$ ipython --no-banner

In [1]: import numpy as np

In [2]: np.set_printoptions(precision=2, suppress=True, linewidth=160, legacy="1.25")

In [3]: E = np.array([[6.02, 7.0, 4.0], [1.0, 0.02, 5.0], [6.0, 7.0, 4.02]])

In [4]: E
Out[4]: 
array([[6.02, 7.  , 4.  ],
       [1.  , 0.02, 5.  ],
       [6.  , 7.  , 4.02]])

In [5]: M2 = np.array([[-1, 3, 0], [0, 1, 0], [1, -2, -3]])

In [6]: np.einsum("ik,kj->ij", E, M2)
Out[6]: 
array([[ -2.02,  17.06, -12.  ],
       [  4.  ,  -6.98, -15.  ],
       [ -1.98,  16.96, -12.06]])

In [7]: np.einsum("ij,ij->i", E, E)
Out[7]: array([101.24,  26.  , 101.16])

In [8]: np.linalg.matrix_rank(np.vstack([E, M2.T]))
Out[8]: 3

In [9]: def softmax(z):
   ...:     e = np.exp(z - z.max(axis=-1, keepdims=True))
   ...:     return e / e.sum(axis=-1, keepdims=True)
   ...: 

In [10]: softmax(E).sum(axis=1)
Out[10]: array([1., 1., 1.])

In [11]: np.round(softmax(10 * E[2]), 2) + 0
Out[11]: array([0., 1., 0.])

In [12]: softmax(E[2] + -2)
Out[12]: array([0.26, 0.7 , 0.04])

In [13]: softmax(E[2])
Out[13]: array([0.26, 0.7 , 0.04])

In [14]: att = E @ E.T / np.sqrt(3)

In [15]: np.round(softmax(att), 2) + 0
Out[15]: 
array([[0.51, 0.  , 0.49],
       [0.34, 0.31, 0.35],
       [0.51, 0.  , 0.49]])

In [16]: np.round(softmax(att + np.triu(np.full(att.shape, -np.inf), 1)), 2) + 0
Out[16]: 
array([[1.  , 0.  , 0.  ],
       [0.52, 0.48, 0.  ],
       [0.51, 0.  , 0.49]])

In [17]: softmax(att)[2] @ E
Out[17]: array([6.01, 7.  , 4.01])

In [18]: K = np.load("data.npy")

In [19]: K
Out[19]: 
array([[ 0.3,  0.4,  0.9, -0.4],
       [ 0.8, -0.8,  1.2, -1.3],
       [ 0.6,  0. ,  0.8,  0.8]])

In [20]: M2 = K / np.linalg.norm(K, axis=1, keepdims=True)

In [21]: G = M2 @ M2.T

In [22]: G
Out[22]: 
array([[1.  , 0.66, 0.41],
       [0.66, 1.  , 0.15],
       [0.41, 0.15, 1.  ]])

In [23]: arr = np.load("block13.npy")

In [24]: arr
Out[24]: 
array([[ 6.97,  3.98, -0.99],
       [ 6.99,  4.  , -1.01],
       [ 7.01,  4.03, -1.02],
       [ 7.  ,  4.  , -0.99],
       [ 7.02,  3.99, -1.  ],
       [ 6.98,  3.95, -1.01],
       [ 7.  ,  3.98, -1.  ],
       [-4.99, -0.01, -1.  ],
       [-5.02,  0.  , -1.02],
       [-5.02,  0.02, -0.99],
       [-5.02,  0.  , -1.02],
       [-5.  , -0.01, -1.02],
       [-4.97, -0.03, -1.01],
       [-5.01,  0.  , -1.01],
       [-0.96, -7.99,  2.98],
       [-1.05, -7.95,  3.02],
       [-1.01, -8.01,  3.  ],
       [-1.03, -7.97,  2.98],
       [-1.01, -7.99,  2.98],
       [-0.99, -8.  ,  3.01],
       [-1.02, -7.99,  2.97]])

In [25]: round(np.log10(np.linalg.cond(arr)))
Out[25]: 1

In [26]: [round(float(x), 2) for x in np.linalg.svd(arr, compute_uv=False)[:3]]
Out[26]: [28.84, 18.07, 1.17]

In [27]: np.linalg.matrix_rank(arr, rtol=0.1)
Out[27]: 2

In [28]: np.abs(np.linalg.svd(arr)[2][-1])
Out[28]: array([0.12, 0.38, 0.92])

In [29]: O, r_ = np.linalg.qr(arr)

In [30]: r_
Out[30]: 
array([[-22.91, -11.  ,   1.52],
       [  0.  , -20.9 ,   8.54],
       [  0.  ,   0.  ,   1.27]])

In [31]: O.shape, r_.shape
Out[31]: ((21, 3), (3, 3))

In [32]: rng = np.random.default_rng(7179)

In [33]: z = rng.permutation(3)

In [34]: z
Out[34]: array([1, 0, 2])

In [35]: M2 = r_[z][:, z]

In [36]: np.sort(np.abs(np.linalg.eigvals(M2)))
Out[36]: array([ 1.27, 20.9 , 22.91])

In [37]: np.allclose(M2, r_)
Out[37]: False

In [38]: F = np.loadtxt("test10.csv", delimiter=",")

In [39]: F
Out[39]: 
array([[8., 3., 6., 6.],
       [3., 0., 2., 2.],
       [6., 2., 3., 4.],
       [6., 2., 4., 3.]])

In [40]: ev, V = np.linalg.eigh(F)

In [41]: np.unique(ev.round(6) + 0, return_counts=True)[1]
Out[41]: array([3, 1])

In [42]: (ev > 1e-8).sum(), (ev < -1e-8).sum()
Out[42]: (1, 3)

In [43]: np.round(V.T @ V, 2) + 0
Out[43]: 
array([[1., 0., 0., 0.],
       [0., 1., 0., 0.],
       [0., 0., 1., 0.],
       [0., 0., 0., 1.]])

In [44]: np.linalg.eigvalsh(F + -3 * np.eye(4))
Out[44]: array([-4., -4., -4., 14.])

In [45]: np.linalg.eigvalsh(F @ F)
Out[45]: array([  1.,   1.,   1., 289.])

In [46]: np.linalg.svd(F, compute_uv=False)
Out[46]: array([17.,  1.,  1.,  1.])

In [47]: np.abs(V[:, -1])
Out[47]: array([0.71, 0.24, 0.47, 0.47])

In [48]: U, s, vt = np.linalg.svd(F)

In [49]: s
Out[49]: array([17.,  1.,  1.,  1.])

In [50]: np.argmax(s[:-1] / (s[1:] + 1e-6)) + 1
Out[50]: 1

In [51]: M2 = U[:, :1] @ np.diag(s[:1]) @ vt[:1]

In [52]: np.linalg.matrix_rank(M2)
Out[52]: 1

In [53]: np.linalg.matrix_rank(F, rtol=0.05)
Out[53]: 4

In [54]: round(float(np.abs(F - M2).max()), 2)
Out[54]: 0.94

In [55]: F @ F
Out[55]: 
array([[145.,  48.,  96.,  96.],
       [ 48.,  17.,  32.,  32.],
       [ 96.,  32.,  65.,  64.],
       [ 96.,  32.,  64.,  65.]])

In [56]: np.trace(F)
Out[56]: 14.0

In [57]: (F + F.T) / 2
Out[57]: 
array([[8., 3., 6., 6.],
       [3., 0., 2., 2.],
       [6., 2., 3., 4.],
       [6., 2., 4., 3.]])

In [58]: M2 = np.array([[3, 1], [0, 3]])

In [59]: W0 = np.tile(M2, (2, 2))

In [60]: W0
Out[60]: 
array([[3, 1, 3, 1],
       [0, 3, 0, 3],
       [3, 1, 3, 1],
       [0, 3, 0, 3]])

In [61]: G = W0.T @ W0

In [62]: np.linalg.matrix_rank(G)
Out[62]: 2

In [63]: np.round(np.linalg.eigvalsh(G)[::-1], 2) + 0
Out[63]: array([50.17, 25.83,  0.  ,  0.  ])

In [64]: t3 = np.stack([W0, -1 * W0, W0[::-1]])

In [65]: t3.sum(axis=0)
Out[65]: 
array([[0, 3, 0, 3],
       [3, 1, 3, 1],
       [0, 3, 0, 3],
       [3, 1, 3, 1]])

In [66]: np.linalg.matrix_rank(t3.reshape(3, -1))
Out[66]: 2

In [67]: np.linalg.det(t3)
Out[67]: array([0., 0., 0.])

In [68]: np.einsum("bij,cij->bc", t3, t3)
Out[68]: 
array([[ 76, -76,  24],
       [-76,  76, -24],
       [ 24, -24,  76]])

In [69]: np.linalg.norm(t3, axis=(1, 2))
Out[69]: array([8.72, 8.72, 8.72])

In [70]: (t3 @ W0.T).shape
Out[70]: (3, 4, 4)

In [71]: U, s, vt = np.linalg.svd(W0)

In [72]: V = vt[:(s > 1e-8).sum()]

In [73]: vec = W0[0] + 3 * W0[3] + rng.integers(2) * np.eye(4)[2]

In [74]: vec
Out[74]: array([ 3., 10.,  4., 10.])

In [75]: np.linalg.matrix_rank(np.vstack([W0, vec]))
Out[75]: 3

In [76]: np.allclose(V.T @ V @ vec, vec)
Out[76]: False

In [77]: [round(float(x), 2) for x in np.linalg.svd(W0, compute_uv=False)[:3]]
Out[77]: [7.08, 5.08, 0.0]

In [78]: np.argsort(-np.linalg.norm(W0, axis=0).round(6), kind="stable")[:3]
Out[78]: array([1, 3, 0])

In [79]: np.linalg.cond(W0) > 100
Out[79]: True

In [80]: z = rng.permutation(4)

In [81]: z
Out[81]: array([2, 1, 3, 0])

In [82]: M2 = W0[z][:, z]

In [83]: np.allclose(M2, W0)
Out[83]: False

In [84]: A = np.load("layer6.npy")

In [85]: A
Out[85]: 
array([[0, 0, 0],
       [2, 1, 2],
       [2, 1, 2],
       [0, 0, 0],
       [0, 0, 3],
       [0, 0, 0],
       [0, 0, 0],
       [2, 1, 2],
       [0, 0, 0],
       [2, 1, 2],
       [0, 0, 3],
       [0, 0, 0],
       [0, 0, 3],
       [0, 0, 3],
       [0, 0, 0],
       [0, 0, 0],
       [3, 1, 3],
       [3, 1, 3],
       [0, 0, 3],
       [2, 1, 2],
       [3, 1, 3],
       [0, 0, 3],
       [0, 0, 0],
       [3, 1, 3]])

In [86]: cen = A - A.mean(axis=0)

In [87]: V = np.linalg.svd(cen)[2][:2]

In [88]: M2 = cen - cen @ V.T @ V

In [89]: np.round(M2.std(axis=0), 2) + 0
Out[89]: array([0.04, 0.1 , 0.  ])

In [90]: (cen @ V.T).std(axis=0)
Out[90]: array([1.62, 0.95])

In [91]: np.round(np.cov(cen @ V.T, rowvar=False), 2) + 0
Out[91]: 
array([[2.73, 0.  ],
       [0.  , 0.94]])

In [92]: round(float(np.linalg.norm(M2) / np.linalg.norm(cen)), 2)
Out[92]: 0.06

In [93]: mat = np.load("w.npy")

In [94]: mat
Out[94]: 
array([[ 6.73, -9.67, -1.19],
       [ 5.33, -8.55, -1.59],
       [ 2.58, -5.97, -2.09],
       [ 2.48, -5.87, -2.1 ],
       [ 2.1 , -5.44, -2.11],
       [ 0.79, -3.68, -1.94],
       [ 0.78, -3.65, -1.93],
       [ 0.12, -2.34, -1.53],
       [-0.16, -1.29, -1.  ],
       [-0.19, -0.88, -0.73],
       [ 0.11,  0.18,  0.18],
       [ 0.23,  0.32,  0.35],
       [ 1.  ,  0.07,  0.1 ],
       [ 0.98, -0.2 , -0.32],
       [-1.57, -3.62, -7.13]])

In [95]: mat @ mat
Traceback (most recent call last):
  Cell In[95], line 1
    mat @ mat
ValueError: matmul: Input operand 1 has a mismatch in its core dimension 0, with gufunc signature (n?,k),(k,m?)->(n?,m?) (size 15 is different from 3)


In [96]: G = mat.T @ mat

In [97]: (mat @ mat.T).shape
Out[97]: (15, 15)

In [98]: np.diag(G)
Out[98]: array([ 96.72, 314.37,  79.64])

In [99]: np.linalg.svd(mat, compute_uv=False) ** 2
Out[99]: array([425.18,  63.31,   2.23])

In [100]: G
Out[100]: 
array([[  96.72, -152.05,  -23.36],
       [-152.05,  314.37,  107.11],
       [ -23.36,  107.11,   79.64]])
